$ python3 -q
>>> import numpy as np
>>> np.set_printoptions(suppress=True, linewidth=120)
>>> feats = np.array([[9, 6, 12, -18], [9, 6, 12, -18], [11, 2, 12, -14], [5, 2, 6, -8]])
>>> print([round(float(x), 2) for x in np.linalg.svd(feats, compute_uv=False)[:3]])
[41.78, 4.33, 0.0]
>>> m1 = np.array([[4.0, 2.0, 0.0, 1.0, 0.0],
...     [3.0, 0.0, 0.0, 3.0, 1.0],
...     [1.0, 5.0, 2.0, 0.0, 2.0],
...     [0.0, 0.0, 0.0, -2.0, -2.0],
...     [0.0, 0.0, 0.0, 2.0, -3.0]])
>>> rng = np.random.default_rng(62)
>>> lab = rng.permutation(5)
>>> M2 = m1[:, lab] * rng.choice([-1, 1], 5)
>>> print(M2)
[[ 4. -0. -1. -2.  0.]
 [ 3. -1. -3. -0.  0.]
 [ 1. -2. -0. -5.  2.]
 [ 0.  2.  2. -0.  0.]
 [ 0.  3. -2. -0.  0.]]
>>> left, _, VT = np.linalg.svd(m1.T @ M2)
>>> print(np.round(np.linalg.lstsq(m1, M2)[0], 2) + 0)
[[ 1.  0.  0.  0.  0.]
 [ 0.  0.  0. -1.  0.]
 [ 0.  0.  0.  0.  1.]
 [ 0.  0. -1.  0.  0.]
 [ 0. -1.  0.  0.  0.]]
>>> print(lab)
[0 4 3 1 2]
>>> x = np.array([5, -5, 0, -4, -4])
>>> h1 = np.maximum(m1 @ x, 0)
>>> print(h1)
[ 6.  0.  0. 16.  4.]
>>> print(m1 * (h1 > 1e-9)[:, None])
[[ 4.  2.  0.  1.  0.]
 [ 0.  0.  0.  0.  0.]
 [ 0.  0.  0.  0.  0.]
 [ 0.  0.  0. -2. -2.]
 [ 0.  0.  0.  2. -3.]]
>>> print(np.maximum(m1 @ (3 * x), 0))
[18.  0.  0. 48. 12.]
>>> W0 = np.load("test3.npy")
>>> print(W0.round(2) + 0)
[[0.11 0.29 0.02 0.11]
 [0.29 0.78 0.04 0.29]
 [0.02 0.04 0.   0.02]
 [0.11 0.29 0.02 0.11]]
>>> C2 = W0.T @ W0
>>> print(np.round(np.diag(C2), 2) + 0)
[0.11 0.78 0.   0.11]
>>> print(np.round(np.linalg.svd(W0, compute_uv=False) ** 2, 2) + 0)
[1. 0. 0. 0.]
>>> print(np.allclose(C2, C2.T))
True
>>> print((W0 @ W0.T).shape)
(4, 4)
>>> print(np.argsort(-np.linalg.norm(W0, axis=0).round(6), kind="stable")[:3])
[1 0 3]
>>> print(round(np.linalg.norm(W0, 2) / np.linalg.norm(W0), 2))
1.0
>>> left, sigma, VT = np.linalg.svd(W0)
>>> print(np.argmax(sigma[:-1] / (sigma[1:] + 1e-6)) + 1)
1
>>> print(sigma.round(2) + 0)
[1. 0. 0. 0.]
>>> M2 = left[:, :1] @ np.diag(sigma[:1]) @ VT[:1]
>>> print(np.round(np.linalg.norm(W0 - M2) / np.linalg.norm(W0), 2))
0.0
>>> print(np.round(np.abs(W0 - M2).max(), 2))
0.0
>>> vals, V = np.linalg.eigh(W0)
>>> x = np.array([-1, 4, 5, 3])
>>> print(np.round(V * np.abs(vals) @ V.T, 2) + 0)
[[0.11 0.29 0.02 0.11]
 [0.29 0.78 0.04 0.29]
 [0.02 0.04 0.   0.02]
 [0.11 0.29 0.02 0.11]]
>>> print((np.sign(V[:, -1].round(6)) == np.sign(V[0, -1].round(6))).astype(int))
[1 1 1 1]
>>> print(np.round(x @ W0 @ x / (x @ x), 2), round(vals[0], 2), np.round(vals[-1], 2))
0.38 -0.0 1.0
>>> print(round(float(x @ W0 @ x), 2))
19.62
>>> vals, V = np.linalg.eigh(W0)
>>> print(np.abs(V[:, -1]).round(6).argmax())
1
>>> print(np.unique(vals.round(6) + 0, return_counts=True)[1])
[3 1]
>>> print(vals.sum(), np.trace(W0))
1.0 1.0
>>> print(vals.round(2) + 0)
[0. 0. 0. 1.]
>>> print((vals > 1e-8).sum(), (vals < -1e-8).sum())
1 0
>>> print(np.round(V.T @ V, 2) + 0)
[[1. 0. 0. 0.]
 [0. 1. 0. 0.]
 [0. 0. 1. 0.]
 [0. 0. 0. 1.]]
>>> print(np.round(np.linalg.svd(W0, compute_uv=False), 2) + 0)
[1. 0. 0. 0.]
